$ python3 -q
>>> import numpy as np
>>> np.set_printoptions(precision=2, suppress=True, linewidth=100)
>>> F = np.load("data.npy")
>>> F
array([[0, 1, 0],
       [1, 0, 0],
       [0, 0, 0]])
>>> # rank 2
>>> U, sigma, Vh = np.linalg.svd(F)
>>> vecs = Vh[:(sigma > 1e-8).sum()]
>>> rng = np.random.default_rng(426)
>>> x0 = F[1] + 3 * F[0] + rng.integers(2) * np.eye(3)[0]
>>> x0
array([1., 3., 0.])
>>> np.linalg.matrix_rank(np.vstack([F, x0]))
np.int64(2)
>>> vecs.T @ vecs
array([[1., 0., 0.],
       [0., 1., 0.],
       [0., 0., 0.]])
>>> A2 = F + rng.integers(-2, 3, (3, 2)) @ rng.integers(-2, 3, (2, 3))
>>> A2
array([[ 2,  3, -4],
       [ 2,  3,  2],
       [ 3,  5, -2]])
>>> np.abs(A2 - F).sum(axis=1)
array([ 8,  6, 10])
>>> A2 - F
array([[ 2,  2, -4],
       [ 1,  3,  2],
       [ 3,  5, -2]])
>>> w, vecs = np.linalg.eigh(F)
>>> x0 = np.array([3, 0, 1])
>>> np.abs(F).sum(axis=1).max(), np.abs(w).max()
(np.int64(1), np.float64(1.0))
>>> x0 @ F @ x0
np.int64(0)
>>> x0 @ F @ x0 / (x0 @ x0), w[0], w[-1]
(np.float64(0.0), np.float64(-1.0), np.float64(1.0))
>>> [round(float(np.linalg.det(F[:i, :i])), 2) + 0 for i in range(1, 4)]
[0.0, -1.0, 0.0]
>>> np.round(np.linalg.eigvalsh(F).min(), 2)
np.float64(-1.0)
>>> rank = np.linalg.matrix_rank(F)
>>> rank
np.int64(2)
>>> ns = np.linalg.svd(F)[2][rank:].T
>>> np.allclose(F @ ns, 0)
True
>>> ns @ ns.T
array([[0., 0., 0.],
       [0., 0., 0.],
       [0., 0., 1.]])
>>> [int(np.linalg.matrix_rank(F[:, :j + 1])) for j in range(3)]
[1, 2, 2]
>>> ns[:, 0] / ns[np.abs(ns[:, 0]).round(6).argmax(), 0]
array([0., 0., 1.])
>>> ns.shape
(3, 1)
>>> [int(np.linalg.matrix_rank(np.delete(F, i, axis=0))) for i in range(3)]
[1, 1, 2]
>>> m1 = np.loadtxt("test2.csv", delimiter=",")
>>> m1
array([[-8.,  0.,  0.,  0.,  0.,  0.,  0.],
       [ 0.,  6.,  0.,  0.,  0.,  0.,  0.],
       [ 0.,  0., -9.,  0.,  0.,  0.,  0.],
       [ 0.,  0.,  0.,  5.,  0.,  0.,  0.],
       [ 0.,  0.,  0.,  0., -6.,  0.,  0.],
       [ 0.,  0.,  0.,  0.,  0.,  1.,  0.],
       [ 0.,  0.,  0.,  0.,  0.,  0., -7.]])
>>> m1 @ m1
array([[64.,  0.,  0.,  0.,  0.,  0.,  0.],
       [ 0., 36.,  0.,  0.,  0.,  0.,  0.],
       [ 0.,  0., 81.,  0.,  0.,  0.,  0.],
       [ 0.,  0.,  0., 25.,  0.,  0.,  0.],
       [ 0.,  0.,  0.,  0., 36.,  0.,  0.],
       [ 0.,  0.,  0.,  0.,  0.,  1.,  0.],
       [ 0.,  0.,  0.,  0.,  0.,  0., 49.]])
>>> def softmax(z):
...     e = np.exp(z - z.max(axis=-1, keepdims=True))
...     return e / e.sum(axis=-1, keepdims=True)
... 
>>> softmax(m1).sum(axis=1)
array([1., 1., 1., 1., 1., 1., 1.])
>>> np.round(softmax(m1[1] + -1), 2) + 0
array([0.  , 0.99, 0.  , 0.  , 0.  , 0.  , 0.  ])
>>> np.round(softmax(m1[1]), 2) + 0
array([0.  , 0.99, 0.  , 0.  , 0.  , 0.  , 0.  ])
>>> scores = m1 @ m1.T / np.sqrt(7)
>>> softmax(scores).round(6).argmax(axis=1)
array([0, 1, 2, 3, 4, 5, 6])
>>> np.round(softmax(scores)[1] @ m1, 2) + 0
array([0., 6., 0., 0., 0., 0., 0.])
>>> np.count_nonzero(F)
np.int64(2)
>>> np.diff(F, axis=0)
array([[ 1, -1,  0],
       [-1,  0,  0]])
>>> feats = np.load("dump.npy")
>>> feats
array([[ 34.1 , -10.93, -20.74],
       [ 32.58, -10.55, -19.57],
       [ 32.34, -10.49, -19.38],
       [ 29.95,  -9.88, -17.54],
       [ 11.92,  -4.65,  -4.28],
       [  9.55,  -3.84,  -2.71],
       [  5.22,  -2.22,  -0.15],
       [  4.87,  -2.08,   0.03],
       [  2.53,  -1.07,   0.96],
       [  2.53,  -1.07,   0.96],
       [  0.62,  -0.19,   0.85],
       [ -0.16,  -0.03,  -0.49],
       [ -0.26,  -0.1 ,  -0.89],
       [ -0.32,  -0.16,  -1.13],
       [ -0.49,  -0.39,  -1.84],
       [ -1.01,  -1.19,  -3.26],
       [ -1.41,  -1.7 ,  -3.85],
       [ -3.43,  -3.57,  -4.92],
       [ -4.36,  -4.25,  -5.02],
       [-14.57,  -9.63,  -2.44],
       [-16.68, -10.52,  -1.57],
       [-26.64, -14.23,   3.17],
       [-29.68, -15.25,   4.76]])
>>> A2 = feats / np.sqrt((feats ** 2).mean(axis=1, keepdims=True))
>>> np.linalg.matrix_rank(A2) == np.linalg.matrix_rank(feats)
np.True_
>>> np.linalg.matrix_rank(feats - feats.mean(axis=1, keepdims=True))
np.int64(2)
>>> np.linalg.norm(A2, axis=1)
array([1.73, 1.73, 1.73, 1.73, 1.73, 1.73, 1.73, 1.73, 1.73, 1.73, 1.73, 1.73, 1.73, 1.73, 1.73,
       1.73, 1.73, 1.73, 1.73, 1.73, 1.73, 1.73, 1.73])
>>> np.abs(feats).max()
np.float64(34.1)
>>> np.linalg.matrix_rank(feats)
np.int64(3)
>>> feats.mean(axis=0)
array([ 2.92, -5.13, -4.31])
>>> X = np.load("x.npy")
>>> X
array([[ 3., -2.,  0.,  0.,  0.,  0.],
       [-2.,  3., -2.,  0.,  0.,  0.],
       [ 0., -2.,  1., -2.,  0.,  0.],
       [ 0.,  0., -2., -3., -2.,  0.],
       [ 0.,  0.,  0., -2., -3., -2.],
       [ 0.,  0.,  0.,  0., -2.,  1.]])
>>> A2 = X / np.sqrt((X ** 2).mean(axis=1, keepdims=True))
>>> np.linalg.matrix_rank(X - X.mean(axis=1, keepdims=True))
np.int64(5)
>>> np.all(np.linalg.eigvalsh(X) > 0)
np.False_
>>> [round(float(np.linalg.det(X[:i, :i])), 2) + 0 for i in range(1, 7)]
[3.0, 5.0, -7.0, 1.0, 25.0, 21.0]
>>> M = np.loadtxt("a.csv", delimiter=",")
>>> M
array([[-0.35,  0.67,  0.03,  0.07],
       [ 0.27, -0.14, -0.16,  0.51],
       [-0.81, -0.14, -0.1 , -0.19],
       [ 0.15,  0.14,  0.87, -0.27],
       [-0.08, -0.67,  0.11, -0.31],
       [-0.35, -0.23,  0.45,  0.73]])
>>> round(float(np.linalg.norm(M) ** 2 / np.linalg.norm(M, 2) ** 2), 2)
4.0
>>> round(np.linalg.norm(M[0] - M[2]), 2)
np.float64(0.98)
>>> round(np.linalg.norm(M, 2), 2)
np.float64(1.0)
>>> np.linalg.norm(M, axis=0)
array([1., 1., 1., 1.])
